$ ipython --no-banner

In [1]: import numpy as np

In [2]: np.set_printoptions(suppress=True, linewidth=120)

In [3]: rnd = lambda a: np.round(a, 2) + 0

In [4]: data = np.loadtxt("w.csv", delimiter=",")

In [5]: data
Out[5]: 
array([[ -4.,   0.,   3.,  -2.],
       [-12.,   0.,   7.,   5.],
       [ -6.,   0.,   5.,  -2.],
       [  8.,   0.,  -4.,  -7.]])

In [6]: rng = np.random.default_rng(900758)

In [7]: idx = rng.permutation(4)

In [8]: idx
Out[8]: array([0, 1, 2, 3])

In [9]: out = data[idx][:, idx]

In [10]: np.trace(out)
Out[10]: np.float64(-6.0)

In [11]: rnd(np.linalg.det(out)), rnd(np.linalg.det(data[idx]))
Out[11]: (np.float64(0.0), np.float64(0.0))

In [12]: np.diag(out)
Out[12]: array([-4.,  0.,  5., -7.])

In [13]: np.allclose(out, data)
Out[13]: True

In [14]: rnd(np.sort(np.abs(np.linalg.eigvals(out))))
Out[14]: array([0., 2., 3., 5.])

In [15]: out
Out[15]: 
array([[ -4.,   0.,   3.,  -2.],
       [-12.,   0.,   7.,   5.],
       [ -6.,   0.,   5.,  -2.],
       [  8.,   0.,  -4.,  -7.]])

In [16]: np.linalg.matrix_rank(out, rtol=0.1)
Out[16]: np.int64(2)

In [17]: np.linalg.cond(out) > 100
Out[17]: np.True_

In [18]: [round(float(x), 2) for x in np.linalg.svd(out, compute_uv=False)[:3]]
Out[18]: [19.83, 6.9, 0.38]

In [19]: [round(float(x), 2) for x in np.linalg.svd(data, compute_uv=False)[:3]]
Out[19]: [19.83, 6.9, 0.38]

In [20]: np.linalg.matrix_rank(data, rtol=0.1)
Out[20]: np.int64(2)

In [21]: r = np.linalg.matrix_rank(data)

In [22]: r
Out[22]: np.int64(3)

In [23]: null = np.linalg.svd(data)[2][r:].T

In [24]: rnd(data @ null)
Out[24]: 
array([[0.],
       [0.],
       [0.],
       [0.]])

In [25]: [int(np.linalg.matrix_rank(data[:i])) for i in range(1, len(data) + 1)]
Out[25]: [1, 2, 3, 3]

In [26]: np.allclose(data @ null, 0)
Out[26]: True

In [27]: np.linalg.matrix_rank(data.T @ data), np.linalg.matrix_rank(data @ data.T)
Out[27]: (np.int64(3), np.int64(3))

In [28]: [int(np.linalg.matrix_rank(data[:, :j + 1])) for j in range(4)]
Out[28]: [1, 1, 2, 3]

In [29]: rnd(null[:, 0] / null[np.abs(null[:, 0]).round(6).argmax(), 0])
Out[29]: array([0., 1., 0., 0.])

In [30]: proj = np.triu(np.array([[8, -5, 2, 6], [-8, 0, -9, -5], [-6, 7, -7, -8], [-7, -2, 3, 3]]), 1) + np.eye(4)

In [31]: out = proj @ data @ np.linalg.inv(proj)

In [32]: rnd(np.poly(out))
Out[32]: array([  1.,   6.,  -1., -30.,   0.])

In [33]: out
Out[33]: 
array([[    92.,    460.,   3910.,  32955.],
       [     2.,     10.,     68.,    640.],
       [   -70.,   -350.,  -2973., -25060.],
       [     8.,     40.,    340.,   2865.]])

In [34]: out = np.array([[1, 1], [1, -1]])

In [35]: X = np.kron(out, np.kron(out, out))[rng.permutation(8)][:6]

In [36]: X
Out[36]: 
array([[ 1,  1,  1,  1, -1, -1, -1, -1],
       [ 1, -1, -1,  1,  1, -1, -1,  1],
       [ 1, -1, -1,  1, -1,  1,  1, -1],
       [ 1,  1,  1,  1,  1,  1,  1,  1],
       [ 1, -1,  1, -1,  1, -1,  1, -1],
       [ 1,  1, -1, -1, -1, -1,  1,  1]])

In [37]: x0 = np.array([3, 1, 3, 1, 2, -1, -3, 0])

In [38]: (X * x0).sum(axis=1)
Out[38]: array([10,  6, -6,  6,  4, -4])

In [39]: X @ (2 * x0)
Out[39]: array([ 20,  12, -12,  12,   8,  -8])

In [40]: np.einsum("ij,j->i", X, x0)
Out[40]: array([10,  6, -6,  6,  4, -4])

In [41]: np.sign((X @ x0).round(6))
Out[41]: array([ 1,  1, -1,  1,  1, -1])

In [42]: X @ x0
Out[42]: array([10,  6, -6,  6,  4, -4])

In [43]: np.linalg.norm(X @ x0) <= np.linalg.norm(X, 2) * np.linalg.norm(x0) + 1e-9
Out[43]: np.True_

In [44]: X * x0
Out[44]: 
array([[ 3,  1,  3,  1, -2,  1,  3,  0],
       [ 3, -1, -3,  1,  2,  1,  3,  0],
       [ 3, -1, -3,  1, -2, -1, -3,  0],
       [ 3,  1,  3,  1,  2, -1, -3,  0],
       [ 3, -1,  3, -1,  2,  1, -3,  0],
       [ 3,  1, -3, -1, -2,  1, -3,  0]])

In [45]: out = X / np.sqrt((X ** 2).mean(axis=1, keepdims=True))

In [46]: rnd(np.linalg.norm(out, axis=1))
Out[46]: array([2.83, 2.83, 2.83, 2.83, 2.83, 2.83])

In [47]: out[3]
Out[47]: array([1., 1., 1., 1., 1., 1., 1., 1.])

In [48]: f, g = X[5], X[2]

In [49]: f @ f
Out[49]: np.int64(8)

In [50]: pr = (f @ g) / (f @ f) * f

In [51]: np.outer(f, g)
Out[51]: 
array([[ 1, -1, -1,  1, -1,  1,  1, -1],
       [ 1, -1, -1,  1, -1,  1,  1, -1],
       [-1,  1,  1, -1,  1, -1, -1,  1],
       [-1,  1,  1, -1,  1, -1, -1,  1],
       [-1,  1,  1, -1,  1, -1, -1,  1],
       [-1,  1,  1, -1,  1, -1, -1,  1],
       [ 1, -1, -1,  1, -1,  1,  1, -1],
       [ 1, -1, -1,  1, -1,  1,  1, -1]])

In [52]: pr
Out[52]: array([ 0.,  0., -0., -0., -0., -0.,  0.,  0.])

In [53]: out = np.array([[1, 3], [1, -1], [-2, 3]])

In [54]: J = np.block([[np.zeros((3, 3)), out], [out.T, np.zeros((2, 2))]])

In [55]: J
Out[55]: 
array([[ 0.,  0.,  0.,  1.,  3.],
       [ 0.,  0.,  0.,  1., -1.],
       [ 0.,  0.,  0., -2.,  3.],
       [ 1.,  1., -2.,  0.,  0.],
       [ 3., -1.,  3.,  0.,  0.]])

In [56]: # symmetric

In [57]: rnd(np.linalg.norm(J, 2) / np.linalg.norm(J))
Out[57]: np.float64(0.63)

In [58]: np.linalg.cond(J) > 100
Out[58]: np.True_

In [59]: np.linalg.matrix_rank(J, rtol=0.1)
Out[59]: np.int64(4)

In [60]: out = np.array([[1, -2, 0, 5, 5, -3, -5, 4, 0],
    ...:     [1, 2, -2, 4, 3, 0, 5, -3, 2],
    ...:     [-4, 0, 2, 1, 4, 5, 5, 0, -2],
    ...:     [-2, -2, 4, 2, 1, -1, -2, 2, -3],
    ...:     [-4, 5, 1, 1, -2, -5, -5, -3, 1],
    ...:     [-4, -2, 4, 1, 5, 3, 2, -1, -4],
    ...:     [-1, 2, -3, -3, -2, 4, 4, -4, 0],
    ...:     [0, 2, 1, 5, -5, -4, 0, 3, -4],
    ...:     [-2, -3, -3, -4, 3, -1, 2, -3, 0]])

In [61]: m1 = np.triu(out)

In [62]: m1
Out[62]: 
array([[ 1, -2,  0,  5,  5, -3, -5,  4,  0],
       [ 0,  2, -2,  4,  3,  0,  5, -3,  2],
       [ 0,  0,  2,  1,  4,  5,  5,  0, -2],
       [ 0,  0,  0,  2,  1, -1, -2,  2, -3],
       [ 0,  0,  0,  0, -2, -5, -5, -3,  1],
       [ 0,  0,  0,  0,  0,  3,  2, -1, -4],
       [ 0,  0,  0,  0,  0,  0,  4, -4,  0],
       [ 0,  0,  0,  0,  0,  0,  0,  3, -4],
       [ 0,  0,  0,  0,  0,  0,  0,  0,  0]])

In [63]: np.linalg.cond(m1) > 100
Out[63]: np.True_

In [64]: rnd(np.linalg.norm(m1, 2) / np.linalg.norm(m1))
Out[64]: np.float64(0.67)

In [65]: np.argsort(-np.linalg.norm(m1, axis=0).round(6), kind="stable")[:3]
Out[65]: array([6, 5, 7])

In [66]: rnd(np.linalg.det(m1))
Out[66]: np.float64(0.0)

In [67]: np.trace(m1)
Out[67]: np.int64(15)

In [68]: np.allclose(m1, m1.T)
Out[68]: False

In [69]: np.allclose(m1 @ m1.T, m1.T @ m1)
Out[69]: False

In [70]: W2 = 20 * np.array([[1.3, 1.1, -0.7, -0.4, 0.0, 1.2],
    ...:     [-0.7, -0.9, -0.3, -0.9, 0.9, 0.6],
    ...:     [-0.4, -0.5, 0.1, -1.4, 1.5, 0.7]])

In [71]: idx = rng.integers(0, 3, 36)

In [72]: M = W2[idx] + rng.normal(size=(36, 6))

In [73]: rnd(M)
Out[73]: 
array([[ 26.88,  20.19, -13.8 ,  -7.25,  -0.92,  23.16],
       [-13.66, -18.29,  -7.37, -18.93,  18.7 ,  13.31],
       [ 25.37,  22.62, -15.54,  -8.08,  -0.34,  24.82],
       [ -6.46,  -8.32,   1.56, -28.28,  29.3 ,  13.34],
       [ -8.46,  -9.09,   3.39, -27.75,  30.28,  14.79],
       [ -7.91,  -9.37,   2.95, -26.75,  28.61,  13.22],
       [-13.8 , -17.77,  -5.56, -18.84,  16.57,  11.97],
       [-12.94, -19.74,  -6.16, -17.68,  17.47,  13.  ],
       [-13.68, -18.44,  -5.58, -18.42,  17.96,  11.95],
       [-12.35, -17.55,  -5.51, -16.26,  15.55,  12.06],
       [-13.59, -18.63,  -6.74, -18.96,  18.65,  12.32],
       [ -6.75,  -9.08,   2.97, -27.33,  29.76,  15.76],
       [-13.85, -19.97,  -5.59, -16.98,  17.7 ,  11.72],
       [ -7.39,  -9.41,   4.17, -29.1 ,  30.25,  13.32],
       [ -7.57,  -8.55,   2.45, -26.64,  28.33,  14.1 ],
       [-15.2 , -17.77,  -5.37, -18.15,  17.72,  14.02],
       [-13.43, -16.99,  -5.41, -17.11,  16.94,  12.33],
       [ -7.32,  -9.89,   4.52, -28.14,  30.52,  13.92],
       [ -7.61,  -9.63,   0.77, -29.59,  30.98,  15.58],
       [-13.92, -16.56,  -5.82, -18.21,  17.68,  11.84],
       [ 26.17,  22.38, -13.47,  -8.29,  -2.16,  24.27],
       [-15.65, -16.24,  -5.75, -18.07,  19.63,  10.94],
       [ 26.35,  21.82, -15.48,  -8.08,   1.21,  22.26],
       [ 28.52,  20.88, -14.98,  -8.99,  -0.09,  23.44],
       [ -8.49, -10.46,   1.36, -28.54,  29.75,  15.4 ],
       [ 26.79,  21.76, -13.98,  -8.6 ,  -0.51,  22.93],
       [ -9.19,  -9.22,   3.9 , -30.04,  31.6 ,  13.32],
       [-14.25, -17.2 ,  -5.51, -17.37,  19.89,  10.33],
       [ -8.77, -12.03,   1.33, -28.22,  30.58,  13.95],
       [-16.15, -19.36,  -3.6 , -17.35,  17.38,  12.05],
       [ 25.58,  21.56, -12.32,  -8.01,  -1.03,  23.43],
       [-13.74, -15.91,  -4.4 , -17.79,  16.7 ,  12.74],
       [ 26.64,  19.99, -14.51,  -8.71,   0.22,  22.98],
       [ 27.01,  22.  , -14.71,  -8.87,   1.59,  22.94],
       [-14.21, -18.  ,  -4.73, -17.78,  19.  ,  12.09],
       [ 26.98,  22.27, -12.86,  -6.55,  -0.26,  23.18]])

In [74]: cen = (M - M.mean(axis=0)) / M.std(axis=0)

In [75]: np.argwhere(np.abs(cen) > 2)
Out[75]: array([], shape=(0, 2), dtype=int64)

In [76]: rnd(cen.std(axis=0))
Out[76]: array([1., 1., 1., 1., 1., 1.])

In [77]: c = np.linalg.lstsq(np.delete(cen, 2, axis=1), cen[:, 2])[0]

In [78]: np.abs(c).argmax()
Out[78]: np.int64(1)

In [79]: rnd(1 - np.var(cen[:, 2] - np.delete(cen, 2, axis=1) @ c))
Out[79]: np.float64(0.96)

In [80]: rnd(c)
Out[80]: array([-0.49,  0.62, -0.44,  0.53, -0.13])

In [81]: D = np.linalg.norm(M[:, None] - M[None], axis=-1)

In [82]: rnd(D[:5, :5])
Out[82]: 
array([[ 0.  , 61.51,  3.87, 60.1 , 62.17],
       [61.51,  0.  , 62.25, 20.76, 21.02],
       [ 3.87, 62.25,  0.  , 60.67, 62.71],
       [60.1 , 20.76, 60.67,  0.  ,  3.36],
       [62.17, 21.02, 62.71,  3.36,  0.  ]])

In [83]: D.shape
Out[83]: (36, 36)

In [84]: np.unravel_index(D.round(6).argmax(), D.shape)
Out[84]: (np.int64(20), np.int64(26))

In [85]: np.linalg.matrix_rank(D ** 2)
Out[85]: np.int64(8)

In [86]: D.mean(axis=1).argmax()
Out[86]: np.int64(20)
